% python3 -q
>>> import numpy as np
>>> np.set_printoptions(precision=2, suppress=True, linewidth=120)
>>> def tidy(a):
...     return np.round(a, 2) + 0
... 
>>> mat = np.load("mat.npy")
>>> print(mat)
[[0. 1. 1. 1.]
 [1. 0. 1. 1.]
 [1. 1. 0. 1.]
 [1. 1. 1. 0.]]
>>> ev, vecs = np.linalg.eigh(mat)
>>> vec = np.array([1, 4, 5, 4])
>>> tidy(np.linalg.eigvalsh(mat[1:, 1:]))
array([-1., -1.,  2.])
>>> vec @ mat @ vec
np.float64(138.0)
>>> print(tidy(vec @ mat @ vec / (vec @ vec)), ev[0], ev[-1])
2.38 -1.0 3.0
>>> tidy(vecs * np.maximum(ev, 0) @ vecs.T)
array([[0.75, 0.75, 0.75, 0.75],
       [0.75, 0.75, 0.75, 0.75],
       [0.75, 0.75, 0.75, 0.75],
       [0.75, 0.75, 0.75, 0.75]])
>>> ev, vecs = np.linalg.eigh(mat)
>>> (ev > 1e-8).sum(), (ev < -1e-8).sum()
(np.int64(1), np.int64(3))
>>> tidy(ev)
array([-1., -1., -1.,  3.])
>>> tidy(np.linalg.eigvalsh(mat + 2 * np.eye(4)))
array([1., 1., 1., 5.])
>>> tidy(vecs.T @ mat @ vecs)
array([[-1.,  0.,  0.,  0.],
       [ 0., -1.,  0.,  0.],
       [ 0.,  0., -1.,  0.],
       [ 0.,  0.,  0.,  3.]])
>>> print(tidy(np.linalg.svd(mat, compute_uv=False)))
[3. 1. 1. 1.]
>>> tidy(ev.sum()), np.trace(mat)
(np.float64(0.0), np.float64(0.0))
>>> print(tidy(np.abs(vecs[:, -1])))
[0.5 0.5 0.5 0.5]
>>> q, vecs = np.linalg.qr(mat[:, :3])[0], np.linalg.qr(mat[:, 3:])[0]
>>> sv = np.linalg.svd(q.T @ vecs, compute_uv=False)
>>> tidy(sv)
array([0.76])
>>> (sv > 0.9).sum()
np.int64(0)
>>> print(tidy(np.degrees(np.arccos(sv.clip(0, 1)))))
[40.89]
>>> print(tidy(np.linalg.norm(q @ q.T - vecs @ vecs.T, 2)))
1.0
>>> print(np.abs(mat).max())
1.0
>>> tidy(np.linalg.svd(mat, compute_uv=False))
array([3., 1., 1., 1.])
>>> np.linalg.rank(mat)
Traceback (most recent call last):
  File "<python-input-27>", line 1, in <module>
    np.linalg.rank(mat)
    ^^^^^^^^^^^^^^
AttributeError: module 'numpy.linalg' has no attribute 'rank'
>>> tidy(np.linalg.norm(mat))
np.float64(3.46)
>>> np.linalg.matrix_rank(mat)
np.int64(4)
>>> mat[4]
Traceback (most recent call last):
  File "<python-input-30>", line 1, in <module>
    mat[4]
    ~~~^^^
IndexError: index 4 is out of bounds for axis 0 with size 4
>>> A2 = mat / np.sqrt((mat ** 2).mean(axis=1, keepdims=True))
>>> np.linalg.matrix_rank(mat - mat.mean(axis=1, keepdims=True))
np.int64(3)
>>> A = np.loadtxt("dump.csv", delimiter=",")
>>> A
array([[ 3.8 ,  1.61, -2.29, -1.65],
       [ 3.26,  0.12,  1.72, -3.38],
       [-0.61,  2.84, -4.  , -0.74],
       [ 1.11,  4.31,  0.44, -2.23],
       [ 1.81, -2.23,  4.05,  0.63],
       [-2.15,  3.25,  2.99, -0.94],
       [ 2.9 , -2.75,  0.58,  2.95],
       [-1.72,  4.43, -0.04, -1.55],
       [ 1.73,  3.12,  3.46, -0.56],
       [-4.07,  0.2 , -2.26, -1.82],
       [-0.67, -2.32,  3.67, -2.39],
       [ 0.49, -1.94,  4.57, -0.28],
       [-2.92, -3.43, -2.16,  0.22],
       [ 4.42,  1.62,  0.78, -1.51],
       [ 1.39,  2.02,  0.29,  4.35],
       [ 4.2 ,  1.79,  0.84,  1.87],
       [ 2.27, -3.11,  2.86,  1.42],
       [-1.23, -4.8 , -0.63, -0.14],
       [-4.37,  2.38,  0.45, -0.12],
       [-1.77, -1.54,  3.88,  2.11],
       [-0.08,  4.36,  0.39,  2.41],
       [-1.78,  3.62, -1.82, -2.33]])
>>> cen = A - A.mean(axis=0)
>>> vecs = np.linalg.svd(cen)[2][:2]
>>> A2 = cen - cen @ vecs.T @ vecs
>>> print(tidy(np.cov(cen @ vecs.T, rowvar=False)))
[[9.92 0.  ]
 [0.   7.17]]
>>> tidy(np.diag(vecs.T @ vecs))
array([0.81, 0.85, 0.27, 0.06])
>>> lab = A[:, 0] > np.median(A[:, 0])
>>> r0 = A[lab].mean(axis=0) - A[~lab].mean(axis=0)
>>> print(lab.astype(int))
[1 1 0 1 1 0 1 0 1 0 0 1 0 1 1 1 1 0 0 0 0 0]
>>> tidy(r0)
array([ 4.43, -0.4 ,  1.53,  0.63])
>>> Z = A[[13, 7]].astype(float)
>>> for _ in range(5):
...     lab = np.linalg.norm(A[:, None] - Z, axis=-1).argmin(axis=1)
...     Z = np.array([A[lab == j].mean(axis=0) for j in range(2)])
... 
>>> lab
array([0, 0, 1, 1, 0, 1, 0, 1, 0, 1, 0, 0, 1, 0, 0, 0, 0, 0, 1, 0, 1, 1])
>>> tidy(Z)
array([[ 1.74, -0.65,  1.83,  0.26],
       [-1.84,  2.44, -0.67, -0.79]])
>>> tidy(Z[1] - Z[0])
array([-3.58,  3.09, -2.5 , -1.05])
>>> q, R = np.linalg.qr(A)
>>> tidy(np.trace(q @ q.T))
np.float64(4.0)
>>> q.shape, R.shape
((22, 4), (4, 4))
>>> tidy(q.T @ q)
array([[1., 0., 0., 0.],
       [0., 1., 0., 0.],
       [0., 0., 1., 0.],
       [0., 0., 0., 1.]])
>>> rng = np.random.default_rng(2288)
>>> lab = rng.permutation(4)
>>> A2 = A[:, lab] * rng.choice([-1, 1], 4)
>>> print(A2)
[[ 1.65 -3.8   2.29  1.61]
 [ 3.38 -3.26 -1.72  0.12]
 [ 0.74  0.61  4.    2.84]
 [ 2.23 -1.11 -0.44  4.31]
 [-0.63 -1.81 -4.05 -2.23]
 [ 0.94  2.15 -2.99  3.25]
 [-2.95 -2.9  -0.58 -2.75]
 [ 1.55  1.72  0.04  4.43]
 [ 0.56 -1.73 -3.46  3.12]
 [ 1.82  4.07  2.26  0.2 ]
 [ 2.39  0.67 -3.67 -2.32]
 [ 0.28 -0.49 -4.57 -1.94]
 [-0.22  2.92  2.16 -3.43]
 [ 1.51 -4.42 -0.78  1.62]
 [-4.35 -1.39 -0.29  2.02]
 [-1.87 -4.2  -0.84  1.79]
 [-1.42 -2.27 -2.86 -3.11]
 [ 0.14  1.23  0.63 -4.8 ]
 [ 0.12  4.37 -0.45  2.38]
 [-2.11  1.77 -3.88 -1.54]
 [-2.41  0.08 -0.39  4.36]
 [ 2.33  1.78  1.82  3.62]]
>>> U, _, Vt = np.linalg.svd(A.T @ A2)
>>> tidy(np.linalg.lstsq(A, A2)[0])
array([[ 0., -1.,  0.,  0.],
       [ 0.,  0.,  0.,  1.],
       [ 0.,  0., -1.,  0.],
       [-1.,  0.,  0.,  0.]])
>>> tidy(U @ Vt)
array([[ 0., -1.,  0.,  0.],
       [ 0.,  0.,  0.,  1.],
       [ 0.,  0., -1.,  0.],
       [-1.,  0.,  0.,  0.]])
>>> data = np.array([[2.0, 0.0, 0.0, 0.0, 0.0, 0.0],
...     [0.0, -3.0, -1.0, -1.0, -3.0, -3.0],
...     [0.0, 1.0, -1.0, -1.0, 0.0, 0.0],
...     [0.0, 3.0, 0.0, 3.0, -2.0, 2.0],
...     [0.0, -1.0, 3.0, -2.0, 0.0, 0.0],
...     [0.0, -3.0, 1.0, 2.0, -2.0, -2.0]])
>>> lab = rng.permutation(6)
>>> print(lab)
[2 4 5 3 0 1]
>>> A2 = data[lab][:, lab]
>>> np.diag(A2)
array([-1.,  0., -2.,  3.,  2., -3.])
>>> np.allclose(A2, data)
False
>>> r0 = np.array([2, 1, -8, -7, 6, 3])
>>> A2 = data + np.outer(r0, np.eye(6)[5])
>>> print(tidy(np.linalg.det(A2) / np.linalg.det(data)), tidy(1 + np.linalg.solve(data, r0)[5]))
18.55 18.55
>>> A2
array([[ 2.,  0.,  0.,  0.,  0.,  2.],
       [ 0., -3., -1., -1., -3., -2.],
       [ 0.,  1., -1., -1.,  0., -8.],
       [ 0.,  3.,  0.,  3., -2., -5.],
       [ 0., -1.,  3., -2.,  0.,  6.],
       [ 0., -3.,  1.,  2., -2.,  1.]])
>>> np.linalg.matrix_rank(data)
np.int64(6)
>>> tidy(np.linalg.svd(data, compute_uv=False))
array([7.13, 5.05, 3.51, 2.29, 2.  , 0.22])
>>> data.sum(axis=1)
array([  2., -11.,  -1.,   6.,   0.,  -4.])
>>> data.shape
(6, 6)
>>> tidy(data.mean(axis=0))
array([ 0.33, -0.5 ,  0.33,  0.17, -1.17, -0.5 ])
>>> np.diff(data, axis=0)
array([[-2., -3., -1., -1., -3., -3.],
       [ 0.,  4.,  0.,  0.,  3.,  3.],
       [ 0.,  2.,  1.,  4., -2.,  2.],
       [ 0., -4.,  3., -5.,  2., -2.],
       [ 0., -2., -2.,  4., -2., -2.]])
>>> feats = np.load("block10.npy")
>>> feats
array([[ 123,   54,    0,  -16,   35,   98,  -92,   88,  -61,   34,   -6],
       [  54,  139,   55,  -37,  -87,  106, -122,  -51,  -86,  -29,  -15],
       [   0,   55,  171,   33, -171,   -6,  -42,  -45,   20, -121,   -3],
       [ -16,  -37,   33,  110,  -20, -144,  106,   -8,  -20,  -61,   77],
       [  35,  -87, -171,  -20,  204,    5,   47,  107,   -4,  134,    5],
       [  98,  106,   -6, -144,    5,  247, -207,   45,  -21,   71, -100],
       [ -92, -122,  -42,  106,   47, -207,  191,  -19,   35,  -23,   76],
       [  88,  -51,  -45,   -8,  107,   45,  -19,  137,   15,   68,  -11],
       [ -61,  -86,   20,  -20,   -4,  -21,   35,   15,  118,   -3,  -40],
       [  34,  -29, -121,  -61,  134,   71,  -23,   68,   -3,  110,  -29],
       [  -6,  -15,   -3,   77,    5, -100,   76,  -11,  -40,  -29,   63]])
>>> np.unique(feats.round(6), axis=0).shape
(11, 11)
>>> np.abs(np.diag(np.linalg.qr(feats)[1])) > 1e-9
array([ True,  True,  True,  True, False, False, False, False, False, False, False])
>>> np.linalg.lstsq(feats[:-1].T, feats[-1])[2]
np.int32(4)
